>>> import numpy as np
>>> import numpy.linalg as la
>>> np.set_printoptions(precision=2, suppress=True, linewidth=200)
>>> def rd(a):
...     return np.round(a, 2) + 0
... 
>>> M = np.loadtxt("run3.csv", delimiter=",")
>>> M
array([[ 0.87,  0.95,  0.64,  0.98, -0.42],
       [ 0.2 ,  0.99, -0.72,  1.  ,  0.05],
       [-0.19,  0.99, -0.9 ,  0.99,  0.13],
       [-0.99,  0.67, -0.99,  0.99,  0.95],
       [ 0.05, -0.92,  0.46, -0.96, -0.24],
       [ 0.58, -0.68,  0.68, -0.44, -0.41],
       [ 0.25, -0.95,  0.94, -0.33,  0.41],
       [-0.76, -0.83, -0.29, -0.84,  0.53],
       [ 0.81,  0.98, -0.74, -0.13, -0.91],
       [-0.85, -0.71, -0.96, -0.96, -0.13],
       [ 0.8 , -0.95,  1.  ,  0.68,  0.45],
       [ 1.  , -1.  ,  1.  , -1.  , -0.92],
       [ 0.99,  0.54,  0.89, -0.77, -0.96],
       [ 0.24, -0.97,  0.87, -0.9 ,  0.01],
       [-0.89,  0.46, -0.99, -0.21,  0.12],
       [ 1.  , -0.6 ,  1.  , -0.05, -0.83],
       [-0.96,  0.97, -0.99,  0.99,  0.8 ],
       [-0.93, -0.99,  0.33,  0.03,  0.93],
       [-0.99,  0.98, -1.  ,  1.  ,  0.92],
       [ 0.62,  1.  , -0.9 ,  1.  , -0.55],
       [-0.81,  0.97, -0.97,  0.98,  0.53],
       [-0.98, -0.99, -0.88, -0.98,  0.75],
       [-0.98,  0.55, -1.  ,  0.65,  0.64],
       [-1.  ,  0.37, -1.  ,  0.39,  0.95],
       [-0.93,  0.85, -0.99,  0.55,  0.36],
       [ 0.96, -0.99,  1.  , -0.92, -0.09],
       [-0.65,  0.96, -0.93,  0.99,  0.5 ],
       [ 0.92, -0.59,  0.99,  0.22, -0.25]])
>>> W2 = M[[0, 19]].astype(float)
>>> for _ in range(6):
...     idx = la.norm(M[:, None] - W2, axis=-1).argmin(axis=1)
...     W2 = np.array([M[idx == j].mean(axis=0) for j in range(2)])
... 
>>> idx
array([0, 1, 1, 1, 0, 0, 0, 1, 1, 1, 0, 0, 0, 0, 1, 0, 1, 0, 1, 1, 1, 1, 1, 1, 1, 0, 1, 0])
>>> np.abs(W2[1] - W2[0]).argmax()
np.int64(2)
>>> np.bincount(idx)
array([12, 16])
>>> K = np.array([[1, -1, 3, 0, 1], [1, -1, 3, 0, 1]])
>>> # rows 0 and 1 are equal
>>> Uu, sigma, Vt = la.svd(K)
>>> V = Vt[:(sigma > 1e-8).sum()]
>>> rng = np.random.default_rng(40848)
>>> x = K[1] + 4 * K[0] + rng.integers(2) * np.eye(5)[0]
>>> x
array([ 6., -5., 15.,  0.,  5.])
>>> print(rd(np.diag(V.T @ V)))
[0.08 0.08 0.75 0.   0.08]
>>> rd(la.norm(x - V.T @ V @ x))
np.float64(0.96)
>>> def softmax(z):
...     e = np.exp(z - z.max(axis=-1, keepdims=True))
...     return e / e.sum(axis=-1, keepdims=True)
... 
>>> rd(softmax(10 * K[0]))
array([0., 0., 1., 0., 0.])
>>> rd(softmax(K[0]))
array([0.1 , 0.01, 0.75, 0.04, 0.1 ])
>>> att = K @ K.T / np.sqrt(5)
>>> softmax(att + np.triu(np.full(att.shape, -np.inf), 1))
array([[1. , 0. ],
       [0.5, 0.5]])
>>> softmax(att)
array([[0.5, 0.5],
       [0.5, 0.5]])
>>> softmax(att)[0] @ K
array([ 1., -1.,  3.,  0.,  1.])
>>> softmax(att).round(6).argmax(axis=1)
array([0, 0])
>>> J = np.load("dump.npy")
>>> print(J)
[[ 1  0  0  0  0  0]
 [-1  1  0  0  0  0]
 [ 0  0  1  0  0  0]
 [ 2 -2 -1  1  0  0]
 [ 1  2  0  1  1  0]
 [ 2  1 -2  1  0  1]]
>>> x = np.array([1, 0, -3, 2, 1, -1])
>>> print(np.einsum("ij,j->i", J, x))
[ 1 -1 -3  7  4  9]
>>> np.sign((J @ x).round(6))
array([ 1, -1, -1,  1,  1,  1])
>>> J @ np.eye(6)[4]
array([0., 0., 0., 0., 1., 0.])
>>> arr = np.array([[-2.4, 2.0, -0.8, 0.9, -0.5],
...     [1.0, 0.0, -1.9, 1.3, 0.4],
...     [2.4, -0.4, -1.0, -0.3, 0.9],
...     [-0.1, 0.3, 0.3, -0.8, -1.3],
...     [-0.6, -0.8, -1.9, 0.0, -0.8],
...     [-0.1, -0.1, 1.1, 1.2, -0.2],
...     [1.5, -1.2, -0.2, 0.3, 1.1],
...     [-0.5, -0.1, -0.5, 0.7, 0.0],
...     [0.8, 0.9, -0.9, -1.0, -0.1],
...     [-1.0, 0.3, 0.6, -0.6, -1.1],
...     [-1.0, -1.1, 0.2, 0.8, -0.5],
...     [-0.3, 0.1, 0.9, 0.3, 0.4],
...     [-0.1, 0.4, 0.2, 0.6, -0.2],
...     [-0.3, -1.5, -0.8, -1.2, 0.5]])
>>> arr[:, 0] = 4 * arr[:, 4] + 0.05 * rng.normal(size=14)
>>> print(rd(arr))
[[-2.02  2.   -0.8   0.9  -0.5 ]
 [ 1.54  0.   -1.9   1.3   0.4 ]
 [ 3.63 -0.4  -1.   -0.3   0.9 ]
 [-5.21  0.3   0.3  -0.8  -1.3 ]
 [-3.14 -0.8  -1.9   0.   -0.8 ]
 [-0.87 -0.1   1.1   1.2  -0.2 ]
 [ 4.4  -1.2  -0.2   0.3   1.1 ]
 [ 0.07 -0.1  -0.5   0.7   0.  ]
 [-0.41  0.9  -0.9  -1.   -0.1 ]
 [-4.39  0.3   0.6  -0.6  -1.1 ]
 [-2.04 -1.1   0.2   0.8  -0.5 ]
 [ 1.62  0.1   0.9   0.3   0.4 ]
 [-0.74  0.4   0.2   0.6  -0.2 ]
 [ 1.89 -1.5  -0.8  -1.2   0.5 ]]
>>> rd(softmax(arr[4]))
array([0.02, 0.21, 0.07, 0.48, 0.21])
>>> rd(softmax(arr[4] + 5))
array([0.02, 0.21, 0.07, 0.48, 0.21])
>>> att = arr @ arr.T / np.sqrt(5)
>>> print(softmax(att).round(6).argmax(axis=1))
[3 6 6 3 3 3 6 1 3 3 3 6 3 6]
